In [1]: import numpy as np

In [2]: np.set_printoptions(precision=3, suppress=True, linewidth=200, sign=" ")

In [3]: W0 = np.load("w.npy")

In [4]: print(W0)
[[ 0.25   0.     0.     0.25   0.     0.     0.25   0.25   0.   ]
 [ 0.167  0.167  0.167  0.     0.167  0.     0.     0.167  0.167]
 [ 0.333  0.     0.333  0.333  0.     0.     0.     0.     0.   ]
 [ 0.25   0.     0.25   0.25   0.     0.     0.     0.     0.25 ]
 [ 0.     0.     0.167  0.167  0.333  0.167  0.167  0.     0.   ]
 [ 0.     0.     0.     0.     0.5    0.5    0.     0.     0.   ]
 [ 0.     0.     0.     0.     0.     0.     1.     0.     0.   ]
 [ 0.     0.     0.     0.     0.     0.333  0.     0.667  0.   ]
 [ 0.     0.25   0.25   0.25   0.     0.     0.     0.     0.25 ]]

In [5]: x = np.array([-2, -1, -3, 3, 1, 2, -3, 2, 3])

In [6]: h1 = np.maximum(W0 @ x, 0)

In [7]: print(np.maximum(W0 @ (3 * x), 0))
[ 0.    0.    0.    0.75  0.5   4.5   0.    6.    1.5 ]

In [8]: print(h1)
[ 0.     0.     0.     0.25   0.167  1.5    0.     2.     0.5  ]

In [9]: print(W0 * (h1 > 1e-9)[:, None])
[[ 0.     0.     0.     0.     0.     0.     0.     0.     0.   ]
 [ 0.     0.     0.     0.     0.     0.     0.     0.     0.   ]
 [ 0.     0.     0.     0.     0.     0.     0.     0.     0.   ]
 [ 0.25   0.     0.25   0.25   0.     0.     0.     0.     0.25 ]
 [ 0.     0.     0.167  0.167  0.333  0.167  0.167  0.     0.   ]
 [ 0.     0.     0.     0.     0.5    0.5    0.     0.     0.   ]
 [ 0.     0.     0.     0.     0.     0.     0.     0.     0.   ]
 [ 0.     0.     0.     0.     0.     0.333  0.     0.667  0.   ]
 [ 0.     0.25   0.25   0.25   0.     0.     0.     0.     0.25 ]]

In [10]: print(np.flatnonzero(h1 > 1e-9))
[ 3  4  5  7  8]
